>>> import numpy as np
>>> from numpy import linalg as LA
>>> np.set_printoptions(precision=2, suppress=True, linewidth=100, sign=" ")
>>> B = np.array([[1, 1], [1, -1]])
>>> rng = np.random.default_rng(189)
>>> E = np.kron(B, np.kron(B, B))[rng.permutation(8)][:6]
>>> E
array([[ 1, -1, -1,  1,  1, -1, -1,  1],
       [ 1,  1,  1,  1,  1,  1,  1,  1],
       [ 1, -1, -1,  1, -1,  1,  1, -1],
       [ 1,  1, -1, -1, -1, -1,  1,  1],
       [ 1,  1, -1, -1,  1,  1, -1, -1],
       [ 1, -1,  1, -1, -1,  1, -1,  1]])
>>> def softmax(z):
...     e = np.exp(z - z.max(axis=-1, keepdims=True))
...     return e / e.sum(axis=-1, keepdims=True)
... 
>>> softmax(E[1])
array([ 0.12,  0.12,  0.12,  0.12,  0.12,  0.12,  0.12,  0.12])
>>> softmax(E[1] + 5)
array([ 0.12,  0.12,  0.12,  0.12,  0.12,  0.12,  0.12,  0.12])
>>> softmax(10 * E[1])
array([ 0.12,  0.12,  0.12,  0.12,  0.12,  0.12,  0.12,  0.12])
>>> scores = E @ E.T / np.sqrt(8)
>>> softmax(scores)[1] @ E
array([ 1.  ,  0.73,  0.64,  0.73,  0.73,  0.82,  0.73,  0.82])
>>> softmax(scores + np.triu(np.full(scores.shape, -np.inf), 1))
array([[ 1.  ,  0.  ,  0.  ,  0.  ,  0.  ,  0.  ],
       [ 0.06,  0.94,  0.  ,  0.  ,  0.  ,  0.  ],
       [ 0.05,  0.05,  0.89,  0.  ,  0.  ,  0.  ],
       [ 0.05,  0.05,  0.05,  0.85,  0.  ,  0.  ],
       [ 0.05,  0.05,  0.05,  0.05,  0.81,  0.  ],
       [ 0.05,  0.05,  0.05,  0.05,  0.05,  0.77]])
>>> u, r1 = E[2], E[0]
>>> u @ r1
np.int64(0)
>>> pr = (u @ r1) / (u @ u) * u
>>> np.outer(u, r1)
array([[ 1, -1, -1,  1,  1, -1, -1,  1],
       [-1,  1,  1, -1, -1,  1,  1, -1],
       [-1,  1,  1, -1, -1,  1,  1, -1],
       [ 1, -1, -1,  1,  1, -1, -1,  1],
       [-1,  1,  1, -1, -1,  1,  1, -1],
       [ 1, -1, -1,  1,  1, -1, -1,  1],
       [ 1, -1, -1,  1,  1, -1, -1,  1],
       [-1,  1,  1, -1, -1,  1,  1, -1]])
>>> (r1 - pr) @ u
np.float64(0.0)
>>> t = np.radians(72)
>>> Rm = np.eye(8)
>>> Rm[7, 7] = Rm[4, 4] = np.cos(t)
>>> Rm[7, 4], Rm[4, 7] = -np.sin(t), np.sin(t)
>>> Rm
array([[ 1.  ,  0.  ,  0.  ,  0.  ,  0.  ,  0.  ,  0.  ,  0.  ],
       [ 0.  ,  1.  ,  0.  ,  0.  ,  0.  ,  0.  ,  0.  ,  0.  ],
       [ 0.  ,  0.  ,  1.  ,  0.  ,  0.  ,  0.  ,  0.  ,  0.  ],
       [ 0.  ,  0.  ,  0.  ,  1.  ,  0.  ,  0.  ,  0.  ,  0.  ],
       [ 0.  ,  0.  ,  0.  ,  0.  ,  0.31,  0.  ,  0.  ,  0.95],
       [ 0.  ,  0.  ,  0.  ,  0.  ,  0.  ,  1.  ,  0.  ,  0.  ],
       [ 0.  ,  0.  ,  0.  ,  0.  ,  0.  ,  0.  ,  1.  ,  0.  ],
       [ 0.  ,  0.  ,  0.  ,  0.  , -0.95,  0.  ,  0.  ,  0.31]])
>>> B = E @ Rm.T
>>> B
array([[ 1.  , -1.  , -1.  ,  1.  ,  1.26, -1.  , -1.  , -0.64],
       [ 1.  ,  1.  ,  1.  ,  1.  ,  1.26,  1.  ,  1.  , -0.64],
       [ 1.  , -1.  , -1.  ,  1.  , -1.26,  1.  ,  1.  ,  0.64],
       [ 1.  ,  1.  , -1.  , -1.  ,  0.64, -1.  ,  1.  ,  1.26],
       [ 1.  ,  1.  , -1.  , -1.  , -0.64,  1.  , -1.  , -1.26],
       [ 1.  , -1.  ,  1.  , -1.  ,  0.64,  1.  , -1.  ,  1.26]])
>>> round(LA.det(Rm), 2), round(np.trace(Rm), 2)
(np.float64(1.0), np.float64(6.62))
>>> LA.svd(E, compute_uv=False), LA.svd(B, compute_uv=False)
(array([ 2.83,  2.83,  2.83,  2.83,  2.83,  2.83]), array([ 2.83,  2.83,  2.83,  2.83,  2.83,  2.83]))
>>> np.allclose(E @ E.T, B @ B.T)
True
>>> u = np.array([5, 1, 1])
>>> np.array([np.convolve(row, u, "same") for row in E])
array([[-4, -5,  3,  5, -3, -5,  3,  0],
       [ 6,  7,  7,  7,  7,  7,  7,  2],
       [-4, -5,  3, -5,  5,  5, -3,  0],
       [ 6, -3, -5, -7, -7,  3,  5,  2],
       [ 6, -3, -5,  3,  5, -3, -5, -2],
       [-4,  5, -5, -5,  3, -5,  5,  0]])
>>> arr = np.load("dump.npy")
>>> arr
array([[ 5,  5,  5,  3,  3,  3,  3,  1,  1,  3,  2],
       [ 0,  2,  3,  3,  0,  1,  1,  2,  3,  3,  3],
       [ 0,  2,  5,  5,  4,  2,  1,  5,  5,  4,  5],
       [ 0,  4,  0,  2,  0,  3,  0,  1,  3,  5,  0],
       [ 0,  4,  2,  0,  2,  2,  4,  2,  5,  3,  1],
       [ 5,  1, -1, -3,  3,  1,  1, -3, -5, -3, -4]])
>>> # rows and columns are dependent
>>> Uu, sigma, Vt = LA.svd(arr)
>>> sigma.round(2) + 0
array([ 20.31,  11.04,   6.22,   4.31,   2.88,   0.  ])
>>> B = Uu[:, :5] @ np.diag(sigma[:5]) @ Vt[:5]
>>> LA.matrix_rank(arr, rtol=0.05)
np.int64(5)
>>> LA.matrix_rank(B)
np.int64(5)
>>> round(float(LA.norm(arr - B) / LA.norm(arr)), 2)
0.0
>>> np.allclose(arr[:-1].T @ LA.lstsq(arr[:-1].T, arr[-1])[0], arr[-1])
True
>>> LA.lstsq(arr[:-1].T, arr[-1])[2]
np.int32(5)
>>> np.unique(arr.round(6), axis=0).shape
(6, 11)
>>> np.round(arr @ LA.pinv(arr) @ arr, 2) + 0
array([[ 5.,  5.,  5.,  3.,  3.,  3.,  3.,  1.,  1.,  3.,  2.],
       [ 0.,  2.,  3.,  3.,  0.,  1.,  1.,  2.,  3.,  3.,  3.],
       [ 0.,  2.,  5.,  5.,  4.,  2.,  1.,  5.,  5.,  4.,  5.],
       [ 0.,  4.,  0.,  2.,  0.,  3.,  0.,  1.,  3.,  5.,  0.],
       [ 0.,  4.,  2.,  0.,  2.,  2.,  4.,  2.,  5.,  3.,  1.],
       [ 5.,  1., -1., -3.,  3.,  1.,  1., -3., -5., -3., -4.]])
>>> round(np.trace(LA.pinv(arr) @ arr), 2)
np.float64(5.0)
>>> np.abs(np.diag(LA.qr(arr)[1])) > 1e-9
array([ True,  True,  True,  True,  True, False])
>>> r = LA.matrix_rank(arr)
>>> r
np.int64(5)
>>> N = LA.svd(arr)[2][r:].T
>>> np.allclose(arr @ N, 0)
True
>>> [int(LA.matrix_rank(np.delete(arr, i, axis=0))) for i in range(6)]
[5, 5, 4, 4, 4, 5]
>>> [int(LA.matrix_rank(arr[:, :j + 1])) for j in range(11)]
[1, 2, 3, 4, 5, 5, 5, 5, 5, 5, 5]
>>> X = np.load("sample3.npy")
>>> X
array([[-2,  0,  3,  2, -3],
       [ 0,  2,  1,  3,  1],
       [ 0,  0, -3, -2, -2],
       [ 0,  0,  0, -2, -3],
       [ 0,  0,  0,  0, -3]])
>>> # triangular, det is the product of the diagonal
>>> X.sum(axis=1)
array([ 0,  7, -7, -5, -3])
>>> LA.matrix_rank(X)
np.int64(5)
>>> np.diff(X, axis=0)
array([[ 2,  2, -2,  1,  4],
       [ 0, -2, -4, -5, -3],
       [ 0,  0,  3,  0, -1],
       [ 0,  0,  0,  2,  0]])
>>> np.unravel_index(np.abs(X).argmax(), X.shape)
(np.int64(0), np.int64(2))
>>> np.abs(X).max()
np.int64(3)
>>> X.shape
(5, 5)
>>> LA.svd(X, compute_uv=False)
array([ 6.26,  5.77,  2.36,  1.19,  0.71])
>>> np.prod(np.diag(X)), round(float(LA.det(X)), 2)
(np.int64(72), 72.0)
>>> np.sort(LA.eigvals(X))
array([-3., -3., -2., -2.,  2.])
>>> x = np.array([-2, -1, -2, -1, 1])
>>> h1 = np.maximum(X @ x, 0)
>>> np.flatnonzero(h1 > 1e-9)
array([ 2])
>>> X * (h1 > 1e-9)[:, None]
array([[ 0,  0,  0,  0,  0],
       [ 0,  0,  0,  0,  0],
       [ 0,  0, -3, -2, -2],
       [ 0,  0,  0,  0,  0],
       [ 0,  0,  0,  0,  0]])
>>> x = np.array([-4, 2, -2, -1, 2])
>>> X @ (2 * x)
array([-12,   2,   8,  -8, -12])
>>> X @ x
array([-6,  1,  4, -4, -6])
>>> LA.norm(X @ x) <= LA.norm(X, 2) * LA.norm(x) + 1e-9
np.True_
>>> (X * x).sum(axis=1)
array([-6,  1,  4, -4, -6])
>>> X @ np.ones(5)
array([ 0.,  7., -7., -5., -3.])
>>> np.sign((X @ x).round(6))
array([-1,  1,  1, -1, -1])
>>> t = np.radians(15)
>>> Rm = np.eye(5)
>>> Rm[0, 0] = Rm[4, 4] = np.cos(t)
>>> Rm[0, 4], Rm[4, 0] = -np.sin(t), np.sin(t)
>>> Rm
array([[ 0.97,  0.  ,  0.  ,  0.  , -0.26],
       [ 0.  ,  1.  ,  0.  ,  0.  ,  0.  ],
       [ 0.  ,  0.  ,  1.  ,  0.  ,  0.  ],
       [ 0.  ,  0.  ,  0.  ,  1.  ,  0.  ],
       [ 0.26,  0.  ,  0.  ,  0.  ,  0.97]])
>>> B = X @ Rm.T
>>> np.abs(B - X).max(axis=0)
array([ 0.84,  0.  ,  0.  ,  0.  ,  0.42])
>>> B
array([[-1.16,  0.  ,  3.  ,  2.  , -3.42],
       [-0.26,  2.  ,  1.  ,  3.  ,  0.97],
       [ 0.52,  0.  , -3.  , -2.  , -1.93],
       [ 0.78,  0.  ,  0.  , -2.  , -2.9 ],
       [ 0.78,  0.  ,  0.  ,  0.  , -2.9 ]])
>>> LA.svd(X, compute_uv=False), LA.svd(B, compute_uv=False)
(array([ 6.26,  5.77,  2.36,  1.19,  0.71]), array([ 6.26,  5.77,  2.36,  1.19,  0.71]))
